$ python3 -q
>>> import numpy as np
>>> from numpy import linalg as LA
>>> np.set_printoptions(suppress=True, linewidth=100)
>>> arr = np.load("run4.npy")
>>> arr
array([[0, 0, 0, 0, 0, 0, 1, 0],
       [0, 0, 0, 0, 0, 1, 0, 0],
       [0, 0, 0, 0, 0, 0, 0, 1],
       [0, 0, 0, 0, 0, 1, 0, 0],
       [0, 0, 0, 0, 0, 0, 1, 0],
       [0, 1, 0, 1, 0, 0, 0, 0],
       [1, 0, 0, 0, 1, 0, 0, 0],
       [0, 0, 1, 0, 0, 0, 0, 0]])
>>> rng = np.random.default_rng(158051)
>>> B = arr + rng.integers(-2, 3, (8, 6)) @ rng.integers(-2, 3, (6, 8))
>>> B
array([[-3, -9, -1,  3,  8,  3, -7,  2],
       [ 2,  3, 11, -1,  1, -3,  4, -1],
       [ 9,  2, -5, -8, -8, 10,  4,  0],
       [-1,  2, -5, -6, -6,  4, 10,  2],
       [-5, -5,  7, -2,  3, -3,  7, -2],
       [ 8,  3, -8, -7, -8, 12,  4,  0],
       [ 8, 10, -6,  1, -9, -3, -2, -3],
       [ 1,  0, -3,  0, -1,  4, -2, -2]])
>>> LA.matrix_rank(B - arr, tol=1e-8)
np.int64(6)
>>> np.round(LA.svd(B - arr, compute_uv=False), 2) + 0
array([33.32, 19.22, 17.54, 10.04,  4.2 ,  2.24,  0.  ,  0.  ])
>>> np.abs(B - arr).sum(axis=1)
array([37, 27, 47, 35, 33, 50, 42, 14])
>>> rank = LA.matrix_rank(arr)
>>> rank
np.int64(6)
>>> N = LA.svd(arr)[2][rank:].T
>>> arr @ N
array([[0., 0.],
       [0., 0.],
       [0., 0.],
       [0., 0.],
       [0., 0.],
       [0., 0.],
       [0., 0.],
       [0., 0.]])
>>> np.allclose(arr @ N, 0)
True
>>> [int(LA.matrix_rank(arr[:i])) for i in range(1, len(arr) + 1)]
[1, 2, 3, 3, 3, 4, 5, 6]
>>> w1 = np.array([[3, 0], [0, 0], [2, 2], [2, 0], [2, 1], [5, 1], [0, 0], [1, 2]])
>>> beta = np.array([1, 1])
>>> act = np.maximum(arr @ w1 + beta, 0)
>>> (act > 0).mean(axis=0)
array([1., 1.])
>>> act
array([[1, 1],
       [6, 2],
       [2, 3],
       [6, 2],
       [1, 1],
       [3, 1],
       [6, 2],
       [3, 3]])
>>> W2 = np.array([[-9, -8, 2], [4, -9, 7]])
>>> (act @ W2).round(6).argmax(axis=1)
array([2, 2, 2, 2, 2, 2, 2, 2])
>>> u = np.array([1, 1, -2, 2, -2, -2])
>>> v = np.array([2, 1, 1, 1, 2, 0, 0, 2])
>>> M = np.outer(u, v)
>>> M
array([[ 2,  1,  1,  1,  2,  0,  0,  2],
       [ 2,  1,  1,  1,  2,  0,  0,  2],
       [-4, -2, -2, -2, -4,  0,  0, -4],
       [ 4,  2,  2,  2,  4,  0,  0,  4],
       [-4, -2, -2, -2, -4,  0,  0, -4],
       [-4, -2, -2, -2, -4,  0,  0, -4]])
>>> u = np.array([3, 0, 1])
>>> np.convolve(M[4], u)
array([-12,  -6, -10,  -8, -14,  -2,  -4, -12,   0,  -4])
>>> vec = np.array([7, 3, 4, 7, 1, 7, 2, 5])
>>> a = np.maximum(M @ vec, 0)
>>> a
array([40, 40,  0, 80,  0,  0])
>>> M.T @ a
array([480, 240, 240, 240, 480,   0,   0, 480])
>>> np.maximum(M @ (3 * vec), 0)
array([120, 120,   0, 240,   0,   0])
>>> M * (a > 1e-9)[:, None]
array([[2, 1, 1, 1, 2, 0, 0, 2],
       [2, 1, 1, 1, 2, 0, 0, 2],
       [0, 0, 0, 0, 0, 0, 0, 0],
       [4, 2, 2, 2, 4, 0, 0, 4],
       [0, 0, 0, 0, 0, 0, 0, 0],
       [0, 0, 0, 0, 0, 0, 0, 0]])
>>> np.tanh(M @ vec)
array([ 1.,  1., -1.,  1., -1., -1.])
>>> np.maximum(M @ vec, 0) - np.maximum(-M @ vec, 0)
array([ 40,  40, -80,  80, -80, -80])
>>> blk = np.stack([M, 3 * M, M[::-1]])
>>> blk.sum(axis=0)
array([[  4,   2,   2,   2,   4,   0,   0,   4],
       [  4,   2,   2,   2,   4,   0,   0,   4],
       [-12,  -6,  -6,  -6, -12,   0,   0, -12],
       [ 12,   6,   6,   6,  12,   0,   0,  12],
       [-14,  -7,  -7,  -7, -14,   0,   0, -14],
       [-14,  -7,  -7,  -7, -14,   0,   0, -14]])
>>> LA.matrix_rank(blk.reshape(3, -1))
np.int64(2)
>>> np.round(LA.norm(blk, axis=(1, 2)), 2)
array([16.43, 49.3 , 16.43])
>>> np.einsum("bij,cij->bc", blk, blk)
array([[ 270,  810, -240],
       [ 810, 2430, -720],
       [-240, -720,  270]])
>>> LA.matrix_rank(blk)
array([1, 1, 1])
>>> X = np.load("m.npy")
>>> X
array([[ 0,  0,  0],
       [ 0, -2,  0],
       [ 0,  0, -2]])
>>> proj = np.triu(np.array([[1, 1, 0], [2, 4, 4], [2, 2, 0]]), 1) + np.eye(3)
>>> B = proj @ X @ LA.inv(proj)
>>> B
array([[ 0., -2.,  8.],
       [ 0., -2.,  0.],
       [ 0.,  0., -2.]])
>>> np.round(LA.det(B), 2)
np.float64(0.0)
>>> feats = np.load("mat.npy")
>>> feats
array([[-1.78, -1.65,  1.36, -1.57, -0.92, -0.38,  2.19,  1.07, -2.17],
       [ 2.68,  2.39, -2.16,  2.38,  1.51,  0.5 , -3.39, -1.87,  3.36],
       [ 1.72,  1.62, -1.41,  1.63,  1.  ,  0.48, -2.21, -1.28,  2.18],
       [ 1.83,  1.51, -1.4 ,  1.53,  0.96,  0.38, -2.25, -1.2 ,  2.27],
       [-2.72, -2.39,  2.25, -2.34, -1.45, -0.57,  3.29,  1.73, -3.24],
       [-0.86, -0.82,  0.64, -0.75, -0.31, -0.22,  1.01,  0.53, -1.08],
       [ 2.67,  2.46, -2.11,  2.35,  1.44,  0.59, -3.36, -1.74,  3.23],
       [-0.97, -0.78,  0.71, -0.87, -0.5 , -0.18,  1.12,  0.61, -1.11],
       [-1.81, -1.56,  1.34, -1.57, -1.04, -0.38,  2.22,  1.29, -2.19],
       [ 0.01,  0.02, -0.02,  0.  , -0.06,  0.07, -0.06,  0.1 , -0.05],
       [-1.76, -1.58,  1.33, -1.51, -1.  , -0.39,  2.21,  1.15, -2.09],
       [-2.67, -2.31,  2.07, -2.39, -1.4 , -0.58,  3.24,  1.74, -3.23],
       [-0.89, -0.87,  0.73, -0.84, -0.5 , -0.15,  1.04,  0.52, -1.12],
       [ 1.73,  1.61, -1.35,  1.68,  1.03,  0.36, -2.16, -1.17,  2.19],
       [ 1.84,  1.63, -1.36,  1.63,  0.95,  0.43, -2.17, -1.21,  2.15],
       [ 0.07,  0.05, -0.02, -0.03, -0.11,  0.05,  0.01, -0.07,  0.02],
       [-2.7 , -2.41,  2.18, -2.43, -1.44, -0.63,  3.34,  1.77, -3.36],
       [-0.14, -0.05,  0.05,  0.01,  0.06, -0.02,  0.02,  0.02, -0.07],
       [ 1.8 ,  1.61, -1.39,  1.63,  1.02,  0.3 , -2.16, -1.22,  2.2 ],
       [-2.71, -2.45,  2.05, -2.39, -1.46, -0.57,  3.27,  1.87, -3.29],
       [ 1.88,  1.55, -1.42,  1.53,  0.95,  0.43, -2.18, -1.11,  2.26],
       [ 0.87,  0.77, -0.67,  0.85,  0.43,  0.18, -1.08, -0.56,  1.17],
       [-0.86, -0.84,  0.73, -0.85, -0.55, -0.2 ,  1.21,  0.62, -1.09],
       [ 0.83,  0.76, -0.71,  0.8 ,  0.56,  0.21, -1.02, -0.65,  1.1 ],
       [-1.82, -1.6 ,  1.43, -1.54, -1.06, -0.44,  2.17,  1.23, -2.13],
       [-2.68, -2.29,  2.03, -2.41, -1.49, -0.52,  3.3 ,  1.81, -3.19],
       [-2.77, -2.43,  2.1 , -2.45, -1.56, -0.63,  3.3 ,  1.71, -3.31],
       [-2.69, -2.47,  2.09, -2.43, -1.65, -0.54,  3.26,  1.74, -3.35],
       [-0.9 , -0.83,  0.75, -0.71, -0.37, -0.15,  1.02,  0.57, -1.12],
       [-1.86, -1.58,  1.39, -1.66, -0.97, -0.41,  2.11,  1.29, -2.09],
       [-0.8 , -0.9 ,  0.77, -0.82, -0.5 , -0.15,  1.12,  0.63, -1.15],
       [-1.82, -1.64,  1.45, -1.62, -1.05, -0.36,  2.21,  1.24, -2.15],
       [-0.91, -0.76,  0.68, -0.88, -0.45, -0.25,  1.16,  0.66, -1.16]])
>>> vec = np.array([1, -2, -2, 0, 0, -1, 2, -2, 1])
>>> (feats @ vec).argmax()
np.int64(1)
>>> np.sign((feats @ vec).round(6))
array([-1.,  1.,  1.,  1., -1., -1.,  1., -1., -1., -1., -1., -1., -1.,  1.,  1.,  1., -1., -1.,
        1., -1.,  1.,  1., -1.,  1., -1., -1., -1., -1., -1., -1., -1., -1., -1.])
>>> feats @ np.eye(9)[6]
array([ 2.19, -3.39, -2.21, -2.25,  3.29,  1.01, -3.36,  1.12,  2.22, -0.06,  2.21,  3.24,  1.04,
       -2.16, -2.17,  0.01,  3.34,  0.02, -2.16,  3.27, -2.18, -1.08,  1.21, -1.02,  2.17,  3.3 ,
        3.3 ,  3.26,  1.02,  2.11,  1.12,  2.21,  1.16])
>>> ev, vecs = LA.eigh(X)
>>> vec = np.array([0, -2, 1])
>>> np.abs(X).sum(axis=1).max(), np.abs(ev).max()
(np.int64(2), np.float64(2.0))
>>> vecs * np.maximum(ev, 0) @ vecs.T
array([[0., 0., 0.],
       [0., 0., 0.],
       [0., 0., 0.]])
>>> vec @ X @ vec
np.int64(-10)
>>> w1 = np.array([[-2, -4, 3, 4],
...     [1, 5, 2, 2],
...     [-1, -3, 5, 3],
...     [-5, 3, 3, -3],
...     [4, 2, -1, 3],
...     [4, 3, -3, 2],
...     [-2, 3, 0, 1],
...     [-5, 5, -4, -4],
...     [5, 2, -5, 4]])
>>> beta = np.array([-2, -2, -3, -2])
>>> act = np.maximum(feats @ w1 + beta, 0)
>>> (act > 0).astype(int)
array([[0, 0, 0, 0],
       [1, 1, 0, 1],
       [1, 1, 0, 1],
       [1, 1, 0, 1],
       [0, 0, 1, 0],
       [0, 0, 0, 0],
       [1, 1, 0, 1],
       [0, 0, 0, 0],
       [0, 0, 0, 0],
       [0, 0, 0, 0],
       [0, 0, 0, 0],
       [0, 0, 0, 0],
       [0, 0, 0, 0],
       [1, 1, 0, 1],
       [1, 1, 0, 1],
       [0, 0, 0, 0],
       [0, 0, 1, 0],
       [0, 0, 0, 0],
       [1, 1, 0, 1],
       [0, 0, 0, 0],
       [1, 1, 0, 1],
       [1, 1, 0, 1],
       [0, 0, 0, 0],
       [1, 1, 0, 1],
       [0, 0, 0, 0],
       [0, 0, 0, 0],
       [0, 0, 1, 0],
       [0, 0, 1, 0],
       [0, 0, 0, 0],
       [0, 0, 0, 0],
       [0, 0, 0, 0],
       [0, 0, 0, 0],
       [0, 0, 0, 0]])
>>> W2 = np.array([[-3, 1, 3], [1, 1, 2], [-2, 1, 1], [-2, 0, 3]])
>>> (act @ W2).round(6).argmax(axis=1)
array([0, 2, 2, 2, 1, 0, 2, 0, 0, 0, 0, 0, 0, 2, 2, 0, 1, 0, 2, 0, 2, 2, 0, 2, 0, 0, 1, 1, 0, 0, 0,
       0, 0])
>>> w1 @ W2
array([[-12,  -3,   1],
       [ -6,   8,  21],
       [-16,   1,   5],
       [ 18,   1, -15],
       [-14,   5,  24],
       [ -7,   4,  21],
       [  7,   1,   3],
       [ 36,  -4, -21],
       [-11,   2,  26]])
>>> vec = np.array([5, -4, 1, -2, 5, 5, 0, -5])
>>> np.einsum("ij,j->i", arr, vec)
array([ 0,  5, -5,  5,  0, -6, 10,  1])
>>> arr * vec
array([[ 0,  0,  0,  0,  0,  0,  0,  0],
       [ 0,  0,  0,  0,  0,  5,  0,  0],
       [ 0,  0,  0,  0,  0,  0,  0, -5],
       [ 0,  0,  0,  0,  0,  5,  0,  0],
       [ 0,  0,  0,  0,  0,  0,  0,  0],
       [ 0, -4,  0, -2,  0,  0,  0,  0],
       [ 5,  0,  0,  0,  5,  0,  0,  0],
       [ 0,  0,  1,  0,  0,  0,  0,  0]])
>>> np.sign((arr @ vec).round(6))
array([ 0,  1, -1,  1,  0, -1,  1,  1])
>>> (arr @ vec).argmax()
np.int64(6)
